>>> import numpy as np
>>> np.set_printoptions(precision=2, suppress=True, linewidth=200)
>>> feats = np.load("data.npy")
>>> feats
array([[ 5,  0,  1,  0,  0,  1],
       [ 0, -1,  0,  0,  0,  0],
       [-2,  0, -6,  0,  0, -2],
       [ 0,  0,  0, -6, -5,  0],
       [ 0,  0,  0, -5,  6,  0],
       [-8,  0, -7,  0,  0, -5]])
>>> # splits into 3 blocks
>>> def softmax(z):
...     e = np.exp(z - z.max(axis=-1, keepdims=True))
...     return e / e.sum(axis=-1, keepdims=True)
... 
>>> np.round(softmax(10 * feats[4]), 2) + 0
array([0., 0., 0., 0., 1., 0.])
>>> np.round(softmax(feats[4]), 2) + 0
array([0.  , 0.  , 0.  , 0.  , 0.99, 0.  ])
>>> np.round(softmax(feats[4] + 2), 2) + 0
array([0.  , 0.  , 0.  , 0.  , 0.99, 0.  ])
>>> att = feats @ feats.T / np.sqrt(6)
>>> np.round(softmax(att + np.triu(np.full(att.shape, -np.inf), 1)), 2) + 0
array([[1. , 0. , 0. , 0. , 0. , 0. ],
       [0.4, 0.6, 0. , 0. , 0. , 0. ],
       [0. , 0. , 1. , 0. , 0. , 0. ],
       [0. , 0. , 0. , 1. , 0. , 0. ],
       [0. , 0. , 0. , 0. , 1. , 0. ],
       [0. , 0. , 0. , 0. , 0. , 1. ]])
>>> np.round(softmax(att), 2) + 0
array([[1.  , 0.  , 0.  , 0.  , 0.  , 0.  ],
       [0.15, 0.23, 0.15, 0.15, 0.15, 0.15],
       [0.  , 0.  , 0.  , 0.  , 0.  , 1.  ],
       [0.  , 0.  , 0.  , 1.  , 0.  , 0.  ],
       [0.  , 0.  , 0.  , 0.  , 1.  , 0.  ],
       [0.  , 0.  , 0.  , 0.  , 0.  , 1.  ]])
>>> A = np.load("run4.npy")
>>> A
array([[ 4,  4,  4,  4],
       [ 4,  8,  8,  8],
       [ 4,  8, 12, 12],
       [ 4,  8, 12, 16]])
>>> # equal to its transpose
>>> A2 = A / np.linalg.norm(A, axis=1, keepdims=True)
>>> G = A2 @ A2.T
>>> (np.abs(G) > 0.9).astype(int)
array([[1, 1, 1, 1],
       [1, 1, 1, 1],
       [1, 1, 1, 1],
       [1, 1, 1, 1]])
>>> (G - 2 * np.eye(4)).round(6).argmax(axis=1)
array([1, 2, 3, 2])
>>> G[0]
array([1.  , 0.97, 0.94, 0.91])
>>> np.argwhere(np.triu(np.abs(G) > 0.95, 1))
array([[0, 1],
       [1, 2],
       [1, 3],
       [2, 3]])
>>> G
array([[1.  , 0.97, 0.94, 0.91],
       [0.97, 1.  , 0.98, 0.96],
       [0.94, 0.98, 1.  , 0.99],
       [0.91, 0.96, 0.99, 1.  ]])
>>> low = np.linalg.cholesky(A)
>>> np.diag(low) ** 2
array([4., 4., 4., 4.])
>>> np.linalg.eigvalsh(A).min() > 0
np.True_
>>> F = np.load("block17.npy")
>>> F
array([[-0.43, -0.85, -0.38, -0.5 , -0.76, -1.18],
       [-0.85,  1.56,  0.52, -0.32, -0.22, -0.48],
       [-0.38,  0.52, -1.12,  0.75,  0.25, -0.07],
       [-0.5 , -0.32,  0.75,  1.17, -0.94,  0.71],
       [-0.76, -0.22,  0.25, -0.94, -0.59,  0.55],
       [-1.18, -0.48, -0.07,  0.71,  0.55, -0.57]])
>>> # equal to its transpose
>>> th = np.radians(67)
>>> Rm = np.eye(6)
>>> Rm[1, 1] = Rm[0, 0] = np.cos(th)
>>> Rm[1, 0], Rm[0, 1] = -np.sin(th), np.sin(th)
>>> Rm
array([[ 0.39,  0.92,  0.  ,  0.  ,  0.  ,  0.  ],
       [-0.92,  0.39,  0.  ,  0.  ,  0.  ,  0.  ],
       [ 0.  ,  0.  ,  1.  ,  0.  ,  0.  ,  0.  ],
       [ 0.  ,  0.  ,  0.  ,  1.  ,  0.  ,  0.  ],
       [ 0.  ,  0.  ,  0.  ,  0.  ,  1.  ,  0.  ],
       [ 0.  ,  0.  ,  0.  ,  0.  ,  0.  ,  1.  ]])
>>> A2 = F @ Rm.T
>>> round(np.linalg.det(Rm), 2), np.round(np.trace(Rm), 2)
(np.float64(1.0), np.float64(4.78))
>>> A2
array([[-0.95,  0.06, -0.38, -0.5 , -0.76, -1.18],
       [ 1.1 ,  1.39,  0.52, -0.32, -0.22, -0.48],
       [ 0.33,  0.55, -1.12,  0.75,  0.25, -0.07],
       [-0.49,  0.34,  0.75,  1.17, -0.94,  0.71],
       [-0.5 ,  0.61,  0.25, -0.94, -0.59,  0.55],
       [-0.9 ,  0.9 , -0.07,  0.71,  0.55, -0.57]])
>>> np.abs(A2 - F).max(axis=0)
array([1.95, 1.38, 0.  , 0.  , 0.  , 0.  ])
>>> np.allclose(F @ F.T, A2 @ A2.T)
True
>>> np.linalg.svd(F, compute_uv=False), np.linalg.svd(A2, compute_uv=False)
(array([2.01, 2.  , 2.  , 1.99, 1.01, 1.  ]), array([2.01, 2.  , 2.  , 1.99, 1.01, 1.  ]))
